% python3 -q
>>> import numpy as np
>>> import numpy.linalg as la
>>> np.set_printoptions(suppress=True, linewidth=160)
>>> tidy = lambda a: np.round(a, 1) + 0
>>> A = np.array([[12.0, -8.0, -4.0, -8.0],
...     [21.0, -12.0, -4.0, -13.0],
...     [-24.0, 16.0, 8.0, 16.0],
...     [11.0, -8.0, -4.0, -7.0]])
>>> print(A)
[[ 12.  -8.  -4.  -8.]
 [ 21. -12.  -4. -13.]
 [-24.  16.   8.  16.]
 [ 11.  -8.  -4.  -7.]]
>>> U, sig, Vh = la.svd(A)
>>> V = Vh[:(sig > 1e-8).sum()]
>>> rng = np.random.default_rng(68)
>>> x0 = A[3] + 2 * A[0] + rng.integers(2) * np.eye(4)[1]
>>> print(x0)
[ 35. -24. -12. -23.]
>>> print(np.allclose(V.T @ V @ x0, x0))
True
>>> print(tidy(la.norm(x0 - V.T @ V @ x0)))
0.0
>>> B = np.array([[2, 1, -3, -4, -2, 0, 0, -3, -4],
...     [-5, 3, 2, -1, 3, 4, -1, 0, 0],
...     [5, 4, -5, 4, -2, -5, 3, 3, -5],
...     [-5, 2, -5, 3, 1, 2, -5, 3, 3],
...     [4, 4, -2, 2, -1, -4, 3, -3, 1],
...     [1, 0, 2, 4, -1, 0, -1, -1, 1],
...     [-2, 0, -2, 0, 2, 4, -5, 0, 3],
...     [-4, 5, -3, -5, -4, 0, -2, -5, 4],
...     [5, 4, 2, 0, 1, -1, -4, 3, 2]])
>>> B[-1] = B[0]
>>> J = B + 0.3 * np.eye(9)
>>> print(J)
[[ 2.3  1.  -3.  -4.  -2.   0.   0.  -3.  -4. ]
 [-5.   3.3  2.  -1.   3.   4.  -1.   0.   0. ]
 [ 5.   4.  -4.7  4.  -2.  -5.   3.   3.  -5. ]
 [-5.   2.  -5.   3.3  1.   2.  -5.   3.   3. ]
 [ 4.   4.  -2.   2.  -0.7 -4.   3.  -3.   1. ]
 [ 1.   0.   2.   4.  -1.   0.3 -1.  -1.   1. ]
 [-2.   0.  -2.   0.   2.   4.  -4.7  0.   3. ]
 [-4.   5.  -3.  -5.  -4.   0.  -2.  -4.7  4. ]
 [ 2.   1.  -3.  -4.  -2.   0.   0.  -3.  -3.7]]
>>> print(round(np.log10(la.cond(J))))
3
>>> U, sig, Vh = la.svd(A)
>>> print(tidy(sig))
[49.5  2.7  0.5  0. ]
>>> B = U[:, :3] @ np.diag(sig[:3]) @ Vh[:3]
>>> print(la.matrix_rank(B))
3
>>> print(tidy(la.norm(A - B, 2)), tidy(sig[3]))
0.0 0.0
>>> print(tidy(B))
[[ 12.  -8.  -4.  -8.]
 [ 21. -12.  -4. -13.]
 [-24.  16.   8.  16.]
 [ 11.  -8.  -4.  -7.]]
>>> print(tidy(np.abs(A - B).max()))
0.0
>>> print(la.matrix_rank(B, rtol=0.1))
1
>>> print(la.cond(B) > 100)
True
>>> print(np.argsort(-la.norm(B, axis=0).round(6), kind="stable")[:3])
[0 3 1]
>>> print(tidy(la.norm(B, 2) / la.norm(B)))
1.0
>>> Q, R = la.qr(J)
>>> print(tidy(np.abs(np.diag(R))))
[11.   8.6  7.3 10.   4.4  3.5  1.4  2.4  0.2]
>>> print(tidy(Q))
[[-0.2 -0.1 -0.3 -0.4 -0.1 -0.3  0.2 -0.2 -0.7]
 [ 0.5 -0.4  0.5  0.  -0.5 -0.2  0.4  0.   0. ]
 [-0.5 -0.5 -0.2  0.3  0.   0.   0.4  0.5  0. ]
 [ 0.5 -0.2 -0.6  0.5  0.   0.1  0.1 -0.4 -0.1]
 [-0.4 -0.5  0.2  0.1 -0.3  0.1 -0.5 -0.5  0. ]
 [-0.1  0.   0.3  0.4  0.5 -0.7  0.  -0.2  0. ]
 [ 0.2  0.  -0.3  0.1 -0.4 -0.5 -0.5  0.4  0.1]
 [ 0.4 -0.6  0.  -0.4  0.5  0.1 -0.2  0.2  0. ]
 [-0.2 -0.1 -0.3 -0.4 -0.1 -0.3  0.2 -0.3  0.7]]
>>> print(tidy(R))
[[-11.    0.6   1.   -2.1   2.8   7.1  -6.7   0.6   6.7]
 [  0.   -8.6   6.    0.5   2.9   2.7  -0.5   2.8   0.2]
 [  0.    0.    7.3   0.7   1.3  -0.2   3.6  -1.4   0.8]
 [  0.    0.    0.   10.    2.6  -1.   -0.8   6.    2. ]
 [  0.    0.    0.    0.   -4.4  -2.3  -0.1  -1.7   2. ]
 [  0.    0.    0.    0.    0.   -3.5   3.3   2.    0.6]
 [  0.    0.    0.    0.    0.    0.    1.4   3.   -6.1]
 [  0.    0.    0.    0.    0.    0.    0.    2.4  -0.6]
 [  0.    0.    0.    0.    0.    0.    0.    0.    0.2]]
>>> print(Q.shape, R.shape)
(9, 9) (9, 9)
>>> def softmax(z):
...     e = np.exp(z - z.max(axis=-1, keepdims=True))
...     return e / e.sum(axis=-1, keepdims=True)
... 
>>> print(tidy(softmax(J).sum(axis=1)))
[1. 1. 1. 1. 1. 1. 1. 1. 1.]
>>> print(tidy(softmax(J[8] + 5)))
[0.6 0.2 0.  0.  0.  0.1 0.1 0.  0. ]
>>> print(tidy(softmax(10 * J[8])))
[1. 0. 0. 0. 0. 0. 0. 0. 0.]
>>> S = J @ J.T / np.sqrt(9)
>>> print(softmax(S).round(6).argmax(axis=1))
[0 1 2 3 4 5 3 7 0]
>>> print(tidy(softmax(S + np.triu(np.full(S.shape, -np.inf), 1))))
[[1.  0.  0.  0.  0.  0.  0.  0.  0. ]
 [0.  1.  0.  0.  0.  0.  0.  0.  0. ]
 [0.  0.  1.  0.  0.  0.  0.  0.  0. ]
 [0.  0.  0.  1.  0.  0.  0.  0.  0. ]
 [0.  0.  0.1 0.  0.9 0.  0.  0.  0. ]
 [0.  0.  0.  0.  0.  1.  0.  0.  0. ]
 [0.  0.  0.  0.8 0.  0.  0.2 0.  0. ]
 [0.  0.  0.  0.  0.  0.  0.  1.  0. ]
 [0.6 0.  0.  0.  0.  0.  0.  0.  0.4]]
>>> print(tidy(softmax(S)))
[[0.7 0.  0.  0.  0.  0.  0.  0.  0.3]
 [0.  1.  0.  0.  0.  0.  0.  0.  0. ]
 [0.  0.  1.  0.  0.  0.  0.  0.  0. ]
 [0.  0.  0.  1.  0.  0.  0.  0.  0. ]
 [0.  0.  0.1 0.  0.9 0.  0.  0.  0. ]
 [0.  0.  0.  0.  0.  1.  0.  0.  0. ]
 [0.  0.  0.  0.8 0.  0.  0.2 0.  0. ]
 [0.  0.  0.  0.  0.  0.  0.  1.  0. ]
 [0.6 0.  0.  0.  0.  0.  0.  0.  0.4]]
>>> print(tidy(softmax(S)[8] @ J))
[ 2.2  1.  -3.  -4.  -2.   0.   0.  -3.  -3.9]
>>> E = np.loadtxt("test9.csv", delimiter=",")
>>> print(E)
[[ -8.  -8.   4.   6.  10.   2.  -2.]
 [  8.   8.  -4.  -6. -10.  -2.   2.]
 [  4.   4.  -2.  -3.  -5.  -1.   1.]
 [ -4.  -4.   2.   3.   5.   1.  -1.]
 [  0.   0.   0.   0.   0.   0.   0.]
 [ -4.  -4.   2.   3.   5.   1.  -1.]
 [ -4.  -4.   2.   3.   5.   1.  -1.]
 [  4.   4.  -2.  -3.  -5.  -1.   1.]]
>>> W = np.array([[-8, 7, -9, -1, 8],
...     [8, 0, -7, -5, 0],
...     [3, -6, -2, 2, 0],
...     [-1, 1, 7, 5, -1],
...     [1, 1, -4, -4, -5],
...     [3, 5, -2, -8, 3],
...     [-8, 0, 0, 8, -6]])
>>> coef = np.array([2, -2, 1, -2, 1])
>>> hid = np.maximum(E @ W + coef, 0)
>>> print(hid)
[[ 40.   0. 119.  12.   0.]
 [  0.  52.   0.   0. 103.]
 [  0.  25.   0.   0.  52.]
 [ 21.   0.  60.   5.   0.]
 [  2.   0.   1.   0.   1.]
 [ 21.   0.  60.   5.   0.]
 [ 21.   0.  60.   5.   0.]
 [  0.  25.   0.   0.  52.]]
>>> W2 = np.array([[0, -4], [0, 0], [-1, -4], [-4, 5], [5, 0]])
>>> print(hid @ W2)
[[-167. -576.]
 [ 515.    0.]
 [ 260.    0.]
 [ -80. -299.]
 [   4.  -12.]
 [ -80. -299.]
 [ -80. -299.]
 [ 260.    0.]]
>>> print((hid @ W2).round(6).argmax(axis=1))
[0 0 0 0 0 0 0 0]
>>> theta = np.radians(90)
>>> R = np.eye(5)
>>> R[0, 0] = R[4, 4] = np.cos(theta)
>>> R[0, 4], R[4, 0] = -np.sin(theta), np.sin(theta)
>>> print(tidy(R))
[[ 0.  0.  0.  0. -1.]
 [ 0.  1.  0.  0.  0.]
 [ 0.  0.  1.  0.  0.]
 [ 0.  0.  0.  1.  0.]
 [ 1.  0.  0.  0.  0.]]
>>> B = hid @ R.T
>>> print(tidy(la.svd(hid, compute_uv=False)), tidy(la.svd(B, compute_uv=False)))
[167.6 141.3   2.2   1.4   0.9] [167.6 141.3   2.2   1.4   0.9]
>>> print(np.allclose(hid @ hid.T, B @ B.T))
True
>>> print(np.abs(B - hid).max(axis=0))
[103.   0.   0.   0. 103.]
>>> print(tidy(la.det(R)), np.trace(R))
1.0 3.0
>>> print(tidy(la.det(J)))
72468.8
>>> assert J == J.T
Traceback (most recent call last):
  File "<python-input-63>", line 1, in <module>
    assert J == J.T
           ^^^^^^^^
ValueError: The truth value of an array with more than one element is ambiguous. Use a.any() or a.all()
>>> print(np.allclose(J @ J.T, J.T @ J))
False
>>> print(np.trace(J))
-9.3
>>> rank = la.matrix_rank(E)
>>> print(rank)
1
>>> N = la.svd(E)[2][rank:].T
>>> print(np.allclose(E @ N, 0))
True
>>> print([int(la.matrix_rank(E[:i])) for i in range(1, len(E) + 1)])
[1, 1, 1, 1, 1, 1, 1, 1]
>>> print(N.shape)
(7, 6)
>>> print(tidy(N @ N.T))
[[ 0.8 -0.2  0.1  0.2  0.3  0.1 -0.1]
 [-0.2  0.8  0.1  0.2  0.3  0.1 -0.1]
 [ 0.1  0.1  0.9 -0.1 -0.1  0.   0. ]
 [ 0.2  0.2 -0.1  0.9 -0.2  0.   0. ]
 [ 0.3  0.3 -0.1 -0.2  0.7 -0.1  0.1]
 [ 0.1  0.1  0.   0.  -0.1  1.   0. ]
 [-0.1 -0.1  0.   0.   0.1  0.   1. ]]
>>> print(np.argsort(-la.norm(E, axis=0).round(6), kind="stable")[:3])
[4 0 1]
>>> print(la.matrix_rank(E, rtol=0.1))
1
>>> feats = np.array([[-0.3, 0.3, -0.3],
...     [-0.3, 0.4, -0.3],
...     [-0.2, 0.4, -0.7],
...     [0.3, 0.5, 0.0]])
>>> print(tidy(la.norm(A, 2) / la.norm(A)))
1.0
>>> print(np.argsort(-la.norm(A, axis=0).round(6), kind="stable")[:3])
[0 3 1]
>>> mat = np.load("block1.npy")
>>> print(mat)
[[-5.  2. -3.  4.  1. -5.]
 [ 4. -4.  2.  3.  5. -4.]
 [ 1.  4. -3.  1.  2. -5.]
 [ 0.  0.  0.  2.  0. -1.]
 [ 0.  0.  0.  0.  0.  2.]
 [ 0.  0.  0.  0.  1. -1.]]
>>> u = np.array([2, -2])
>>> print(np.convolve(mat[2], u))
[  2.   6. -14.   8.   2. -14.  10.]
>>> print(np.correlate(mat[2], mat[1], "full"))
[ -4. -11.  35.  -5.  -8.  15.  11. -27. -14.  28. -20.]
>>> print(np.cross(mat[2, :3], mat[1, :3]))
[ -4. -14. -20.]
>>> print(np.polyval(u, mat[2]))
[  0.   6.  -8.   0.   2. -12.]
>>> B = mat / la.norm(mat, axis=1, keepdims=True)
>>> G = B @ B.T
>>> print((np.abs(G) > 0.9).astype(int))
[[1 0 0 0 0 0]
 [0 1 0 0 0 0]
 [0 0 1 0 0 0]
 [0 0 0 1 0 0]
 [0 0 0 0 1 0]
 [0 0 0 0 0 1]]
>>> print(tidy(la.norm(B, axis=1)))
[1. 1. 1. 1. 1. 1.]
>>> print(tidy(np.degrees(np.arccos(np.clip(G[1, 5], -1, 1)))))
46.7
>>> print((G - 2 * np.eye(6)).round(6).argmax(axis=1))
[3 5 5 0 1 1]
>>> print(tidy(G[1]))
[ 0.   1.   0.2  0.5 -0.4  0.7]
>>> B = la.inv(mat)
>>> print(tidy(la.det(mat) * B))
[[ -16.   24.   32.  -20.   -6. -168.]
 [ -56.  -72.    8.  216.   44.  400.]
 [ -80.  -88.  -48.  316.  -30.  616.]
 [   0.    0.    0.  104.   52.    0.]
 [   0.    0.    0.    0.  104.  208.]
 [   0.    0.    0.    0.  104.    0.]]
>>> print(np.allclose(B, mat.T))
False
>>> print((np.abs(B) > 1e-9).astype(int))
[[1 1 1 1 1 1]
 [1 1 1 1 1 1]
 [1 1 1 1 1 1]
 [0 0 0 1 1 0]
 [0 0 0 0 1 1]
 [0 0 0 0 1 0]]
>>> print(tidy(la.det(mat) * la.det(B)))
1.0
>>> print(tidy(la.inv(B)))
[[-5.  2. -3.  4.  1. -5.]
 [ 4. -4.  2.  3.  5. -4.]
 [ 1.  4. -3.  1.  2. -5.]
 [ 0.  0.  0.  2.  0. -1.]
 [ 0.  0.  0.  0.  0.  2.]
 [ 0.  0.  0.  0.  1. -1.]]
>>> U, sig, Vh = la.svd(mat, full_matrices=False)
>>> print(tidy(sig / sig[0]))
[1.  0.8 0.4 0.1 0.1 0. ]
>>> print(np.abs(U[:, 0]).round(6).argmax())
0
>>> arr = np.diag(np.array([-2, -3, 2]))
>>> print(arr)
[[-2  0  0]
 [ 0 -3  0]
 [ 0  0  2]]
>>> print(arr @ arr.T)
[[4 0 0]
 [0 9 0]
 [0 0 4]]
>>> print(tidy(la.svd(arr, compute_uv=False)))
[3. 2. 2.]
>>> print(tidy(la.norm(arr, axis=0)))
[2. 3. 2.]
>>> print(tidy(la.pinv(arr)))
[[-0.5  0.   0. ]
 [ 0.  -0.3  0. ]
 [ 0.   0.   0.5]]
>>> x0 = np.array([3, 1, 2])
>>> print(arr @ (2 * x0))
[-12  -6   8]
>>> print(np.einsum("ij,j->i", arr, x0))
[-6 -3  4]
>>> print(arr * x0)
[[-6  0  0]
 [ 0 -3  0]
 [ 0  0  4]]
>>> print((arr @ x0).argmax())
2
>>> print(arr @ x0)
[-6 -3  4]
>>> print(arr @ np.eye(3)[0])
[-2.  0.  0.]
